In [1]: import numpy as np

In [2]: np.set_printoptions(precision=2, suppress=True, linewidth=100, sign=" ")

In [3]: data = np.load("test3.npy")

In [4]: data
Out[4]: 
array([[  1,  -4,  16, -64],
       [  1,  -3,   9, -27],
       [  1,  -2,   4,  -8],
       [  1,  -1,   1,  -1],
       [  1,   0,   0,   0]])

In [5]: # column 3 is much longer than the rest

In [6]: x = np.array([2, -4, 3, 1])

In [7]: data @ np.ones(4)
Out[7]: array([-51., -20.,  -5.,   0.,   1.])

In [8]: np.linalg.norm(data @ x) <= np.linalg.norm(data, 2) * np.linalg.norm(x) + 1e-9
Out[8]: np.True_

In [9]: data * x
Out[9]: 
array([[  2,  16,  48, -64],
       [  2,  12,  27, -27],
       [  2,   8,  12,  -8],
       [  2,   4,   3,  -1],
       [  2,   0,   0,   0]])

In [10]: np.sign((data @ x).round(6))
Out[10]: array([ 1,  1,  1,  1,  1])

In [11]: data @ x
Out[11]: array([  2,  14,  14,   8,   2])

In [12]: B = np.c_[data[:, :2] @ np.array([[2, 2], [0, 0]]), np.array([-1, 1, 0, 1, -1])]

In [13]: B
Out[13]: 
array([[ 2,  2, -1],
       [ 2,  2,  1],
       [ 2,  2,  0],
       [ 2,  2,  1],
       [ 2,  2, -1]])

In [14]: np.linalg.matrix_rank(B)
Out[14]: np.int64(2)

In [15]: np.linalg.matrix_rank(np.c_[data, B])
Out[15]: np.int64(5)

In [16]: np.unique(B.round(6), axis=0).shape
Out[16]: (3, 3)

In [17]: np.allclose(B[:-1].T @ np.linalg.lstsq(B[:-1].T, B[-1])[0], B[-1])
Out[17]: True

In [18]: np.round(np.trace(np.linalg.pinv(B) @ B), 2)
Out[18]: np.float64(2.0)

In [19]: F = np.loadtxt("w.csv", delimiter=",")

In [20]: F
Out[20]: 
array([[ 20.,   9.,  -7.,  -8.,  -4.,   2.],
       [  9.,  38.,   1.,   2.,  18.,  -2.],
       [ -7.,   1.,  10.,  11.,   1.,  -5.],
       [ -8.,   2.,  11.,  22.,  -5., -14.],
       [ -4.,  18.,   1.,  -5.,  32.,  -1.],
       [  2.,  -2.,  -5., -14.,  -1.,  35.]])

In [21]: rng = np.random.default_rng(86156)

In [22]: labels = rng.permutation(6)

In [23]: labels
Out[23]: array([ 5,  0,  2,  3,  4,  1])

In [24]: B = F[labels][:, labels]

In [25]: np.allclose(B, F)
Out[25]: False

In [26]: np.diag(B)
Out[26]: array([ 35.,  20.,  10.,  22.,  32.,  38.])

In [27]: np.sort(np.abs(np.linalg.eigvals(B)))
Out[27]: array([  2.28,   4.38,  19.43,  27.68,  49.15,  54.09])

In [28]: np.trace(B)
Out[28]: np.float64(157.0)
